>>> import numpy as np
>>> np.set_printoptions(precision=2, suppress=True, linewidth=200)
>>> r0 = np.array([-2, 0, -4, 2])
>>> v = np.array([1, 0])
>>> data = r0[:, None] + v[None, :]
>>> print(data)
[[-1 -2]
 [ 1  0]
 [-3 -4]
 [ 3  2]]
>>> r0 = np.array([2, 3])
>>> print(np.array([np.convolve(row, r0, "same") for row in data]))
[[ -2  -7]
 [  2   3]
 [ -6 -17]
 [  6  13]]
>>> print(np.polyval(r0, data[3]))
[9 7]
>>> print(np.correlate(data[3], data[1], "full"))
[0 3 2]
>>> proj = data @ np.linalg.solve(data.T @ data, data.T)
>>> print(np.allclose(proj @ proj, proj))
True
>>> print(proj @ data[:, 1])
[-2.  0. -4.  2.]
>>> print(np.trace(proj))
2.0
>>> print(np.round(np.linalg.eigvalsh(proj), 2) + 0)
[0. 0. 1. 1.]
>>> q = data.astype(float).copy()
>>> for j in range(2):
...     q[:, j] -= q[:, :j] @ (q[:, :j].T @ q[:, j])
...     q[:, j] /= np.linalg.norm(q[:, j])
... 
>>> print(q.T @ data)
[[4.47 4.47]
 [0.   2.  ]]
>>> vec = np.array([3, 1])
>>> y = data @ vec
>>> print(np.round(np.linalg.pinv(data) @ data, 2) + 0)
[[1. 0.]
 [0. 1.]]
>>> try:
...     np.linalg.solve(data, y)
... except np.linalg.LinAlgError as e:
...     print("failed:", e)
... 
failed: Last 2 dimensions of the array must be square
>>> print(np.linalg.solve(data.T @ data, data.T @ y))
[3. 1.]
>>> rng = np.random.default_rng(55869)
>>> y = y + 0.02 * rng.normal(size=4)
>>> print(y)
[ -4.99   3.02 -12.99  11.04]
>>> c, *_ = np.linalg.lstsq(data, y)
>>> print(np.round(data.T @ (y - data @ c), 2) + 0)
[0. 0.]
>>> print(c)
[3.02 0.98]
>>> U, sv = np.linalg.svd(data)
Traceback (most recent call last):
  File "<python-input-29>", line 1, in <module>
    U, sv = np.linalg.svd(data)
    ^^^^^
ValueError: too many values to unpack (expected 2)
>>> U, sv, Vh = np.linalg.svd(data, full_matrices=False)
>>> print(np.round(U.T @ data @ Vh.T, 2) + 0)
[[6.49 0.  ]
 [0.   1.38]]
>>> print((sv > 1e-8).sum())
2
>>> print(round(np.sqrt((sv ** 2).sum()), 2), round(float(np.linalg.norm(data)), 2))
6.63 6.63
>>> print(np.abs(U[:, 0]).round(6).argmax())
2
>>> print(np.round(Vh @ Vh.T, 2) + 0)
[[1. 0.]
 [0. 1.]]
>>> print(sv)
[6.49 1.38]
>>> print(np.round(U.T @ U, 2) + 0)
[[1. 0.]
 [0. 1.]]
>>> A = np.loadtxt("test6.csv", delimiter=",")
>>> print(A)
[[ 0.  2. -3. -2.]
 [-2.  0.  1. -2.]
 [ 3. -1.  0.  0.]
 [ 2.  2.  0.  0.]]
>>> other = np.array([[0, 0, 1], [1, 3, 1]])
>>> W2 = np.kron(other, A)
>>> print(np.linalg.matrix_rank(W2))
8
>>> print(W2)
[[ 0.  0. -0. -0.  0.  0. -0. -0.  0.  2. -3. -2.]
 [-0.  0.  0. -0. -0.  0.  0. -0. -2.  0.  1. -2.]
 [ 0. -0.  0.  0.  0. -0.  0.  0.  3. -1.  0.  0.]
 [ 0.  0.  0.  0.  0.  0.  0.  0.  2.  2.  0.  0.]
 [ 0.  2. -3. -2.  0.  6. -9. -6.  0.  2. -3. -2.]
 [-2.  0.  1. -2. -6.  0.  3. -6. -2.  0.  1. -2.]
 [ 3. -1.  0.  0.  9. -3.  0.  0.  3. -1.  0.  0.]
 [ 2.  2.  0.  0.  6.  6.  0.  0.  2.  2.  0.  0.]]
>>> mat = np.load("a.npy")
>>> print(mat)
[[-6.43 -3.2  -5.59]
 [-4.01 -1.97 -3.46]
 [-1.59 -0.8  -1.4 ]
 [-2.41 -1.23 -2.14]
 [ 6.35  3.14  5.57]
 [ 4.86  2.33  4.25]
 [-0.03  0.05 -0.13]
 [-0.06 -0.01  0.01]
 [ 3.93  1.9   3.48]
 [-2.41 -1.15 -2.13]
 [-4.12 -1.92 -3.52]
 [ 3.99  1.94  3.42]
 [ 5.52  2.81  4.88]
 [-7.12 -3.64 -6.22]
 [-1.63 -0.76 -1.28]
 [ 0.78  0.36  0.68]
 [ 2.37  1.09  2.11]
 [-2.5  -1.24 -2.06]
 [ 2.53  1.29  2.14]
 [ 6.35  3.23  5.66]]
>>> Ac = mat - mat.mean(axis=0)
>>> V = np.linalg.svd(Ac)[2][:1]
>>> other = Ac - Ac @ V.T @ V
>>> print(np.diag(V.T @ V))
[0.5  0.12 0.38]
>>> print(np.cov(Ac @ V.T, rowvar=False))
34.46289721848344
>>> print(round(float(np.linalg.norm(other) / np.linalg.norm(Ac)), 2))
0.01
>>> feats = np.loadtxt("run14.csv", delimiter=",")
>>> print(feats)
[[ 0.  0.  0.]
 [ 0.  0.  0.]
 [ 2.  1.  2.]
 [-2.  0.  2.]
 [ 3.  2.  2.]
 [ 1.  1.  0.]
 [ 0.  0.  0.]
 [-2.  0.  2.]
 [ 0.  0.  0.]
 [ 0.  0.  0.]
 [ 0.  1.  4.]
 [-1.  1.  2.]
 [ 0.  0.  0.]
 [ 3.  2.  2.]
 [ 0.  0.  0.]
 [ 0.  0.  0.]
 [ 3.  2.  2.]
 [ 0.  0.  0.]]
>>> vec = np.array([1, 2, 1])
>>> y = feats @ vec
>>> print(np.round(np.linalg.pinv(feats) @ feats, 2) + 0)
[[1. 0. 0.]
 [0. 1. 0.]
 [0. 0. 1.]]
>>> print(np.linalg.lstsq(feats, y)[0])
[1. 2. 1.]
>>> print(y)
[0. 0. 6. 0. 9. 3. 0. 0. 0. 0. 6. 3. 0. 9. 0. 0. 9. 0.]
>>> print(np.linalg.solve(feats.T @ feats, feats.T @ y))
[1. 2. 1.]
>>> y = y + 0.3 * rng.normal(size=18)
>>> print(y.round(2) + 0)
[-0.2  -0.16  5.81  0.    9.33  2.88 -0.1   0.09 -0.02 -0.56  6.25  2.98  0.05  9.31 -0.24  0.58  8.89 -0.2 ]
>>> c, *_ = np.linalg.lstsq(feats, y)
>>> print(round(float(np.linalg.norm(y - feats @ c)), 2))
1.04
>>> print(c)
[1.02 1.99 1.04]
